$ python3 -q
>>> import numpy as np
>>> np.set_printoptions(precision=1, suppress=True, linewidth=160, legacy="1.25")
>>> def rnd(a):
...     return np.round(a, 1) + 0
... 
>>> E = np.loadtxt("sample12.csv", delimiter=",")
>>> rnd(E)
array([[ -8.6,   6.7,  -3.9,  16.3],
       [  4.7,  -5.2,   8.2, -16.9],
       [ -7.9,   6.5,  -4.8,  16.5],
       [ 12.3,  -7.7,  -1.5, -13.7],
       [ 10.8,  -7.3,   1. , -15.1],
       [ 13.6,  -5.2, -13.7,   1.1],
       [-13.5,   5.1,  13.8,  -1.3],
       [  1.8,   2.3, -12.9,  15. ],
       [ -8.2,   1.3,  15.2,  -9.9],
       [-13. ,   7.8,   2.8,  12.8],
       [-13.9,   5.6,  13.2,   0. ],
       [ -8.3,   6.6,  -4.4,  16.4],
       [  6.9,  -6.1,   5.9, -16.7],
       [ 12.3,  -4.1, -14.7,   3.9],
       [ -7.5,   0.8,  15.1, -10.7],
       [-13.5,   5.1,  13.8,  -1.3],
       [  5.2,   0.5, -14.5,  12.8],
       [ -4.6,  -0.8,  14.2, -13.3],
       [  0.6,   2.9, -12.2,  15.6],
       [-13.2,   7.8,   3.3,  12.4],
       [  0.9,  -3.6,  11.2, -16.2]])
>>> # looks like rank 2
>>> d = np.linalg.norm(E[:, None] - E[None], axis=-1)
>>> (d + 1e9 * np.eye(21)).round(6).argmin(axis=1)
array([11, 12, 11,  4,  3, 13, 15, 18, 14, 19,  6,  0,  1,  5,  8,  6,  7, 14,  7,  9,  1])
>>> rnd(d[:5, :5])
array([[ 0. , 39.5,  1.2, 39.4, 39.8],
       [39.5,  0. , 39.7, 12.9,  9.8],
       [ 1.2, 39.7,  0. , 39.1, 39.7],
       [39.4, 12.9, 39.1,  0. ,  3.3],
       [39.8,  9.8, 39.7,  3.3,  0. ]])
>>> d[7].round(6).argsort(kind="stable")[:4]
array([ 7, 18, 16,  2])
>>> np.unravel_index(d.round(6).argmax(), d.shape)
(5, 6)
>>> np.flatnonzero(d[7] < d.mean() / 2)
array([ 7, 16, 18])
>>> Xc = E - E.mean(axis=0)
>>> V = np.linalg.svd(Xc)[2][:2]
>>> M2 = Xc - Xc @ V.T @ V
>>> rnd(np.diag(V.T @ V))
array([0.6, 0.2, 0.6, 0.7])
>>> np.linalg.norm(M2, axis=1).round(6).argmax()
0
>>> rnd((Xc @ V.T).std(axis=0))
array([15.2, 12.7])
>>> rnd(M2.std(axis=0))
array([0., 0., 0., 0.])
>>> M2 = E / np.linalg.norm(E, axis=1, keepdims=True)
>>> gram = M2 @ M2.T
>>> rnd(gram[16])
array([ 0.6, -0.8,  0.6, -0.2, -0.4,  0.7, -0.7,  1. , -1. ,  0.1, -0.7,  0.6, -0.7,  0.8, -1. , -0.7,  1. , -1. ,  1. ,  0.1, -0.9])
>>> (gram - 2 * np.eye(21)).round(6).argmax(axis=1)
array([11, 12, 11,  4,  3, 13, 15, 18, 14, 19,  6,  0,  1,  5,  8,  6,  7, 14,  7,  9,  1])
>>> X = np.array([[0, 0, 2, 0, 0],
...     [0, 0, 0, -1, 0],
...     [0, 3, 0, 0, 0],
...     [-3, 0, 0, 0, 0],
...     [0, 0, 0, 0, 1]])
>>> np.allclose(X @ X.T, X.T @ X)
False
>>> np.allclose(X, X.T)
False
>>> X @ X
array([[ 0,  6,  0,  0,  0],
       [ 3,  0,  0,  0,  0],
       [ 0,  0,  0, -3,  0],
       [ 0,  0, -6,  0,  0],
       [ 0,  0,  0,  0,  1]])
>>> rnd(np.linalg.det(X))
-18.0
>>> np.linalg.determinant(X)
Traceback (most recent call last):
  File "<python-input-28>", line 1, in <module>
    np.linalg.determinant(X)
    ^^^^^^^^^^^^^^^^^^^^^
AttributeError: module 'numpy.linalg' has no attribute 'determinant'
>>> t3 = np.stack([X, 3 * X, X[::-1]])
>>> np.linalg.matrix_rank(t3.reshape(3, -1))
2
>>> t3.shape
(3, 5, 5)
>>> np.linalg.matrix_rank(t3)
array([5, 5, 5])
>>> np.einsum("bij,cij->bc", t3, t3)
array([[ 24,  72,   9],
       [ 72, 216,  27],
       [  9,  27,  24]])
>>> t3.sum(axis=0)
array([[  0,   0,   8,   0,   1],
       [ -3,   0,   0,  -4,   0],
       [  0,  15,   0,   0,   0],
       [-12,   0,   0,  -1,   0],
       [  0,   0,   2,   0,   4]])
>>> rnd(np.linalg.det(t3))
array([  -18., -4374.,   -18.])
>>> feats = np.load("case17.npy")
>>> rnd(feats)
array([[ 1.5, -4.5,  1.7],
       [ 3.7,  1.5,  3. ],
       [-3.6, -2.1, -2.8],
       [-3.6,  1.3, -3.2],
       [-3.2,  2.3, -3. ],
       [ 0.8,  4.9,  0.2],
       [-1.4,  4.5, -1.6],
       [-2.3, -4.2, -1.5],
       [ 3.8,  0.8,  3.2],
       [-2.7,  3.2, -2.7],
       [-3.2,  2.5, -3. ],
       [-3.5,  1.5, -3.2]])
>>> # rank 2
>>> C = feats[[10, 9]].astype(float)
>>> for _ in range(7):
...     lab = np.linalg.norm(feats[:, None] - C, axis=-1).argmin(axis=1)
...     C = np.array([feats[lab == j].mean(axis=0) for j in range(2)])
... 
>>> lab
array([0, 1, 0, 0, 0, 1, 1, 0, 1, 0, 0, 0])
>>> np.abs(C[1] - C[0]).argmax()
0
>>> np.bincount(lab)
array([8, 4])
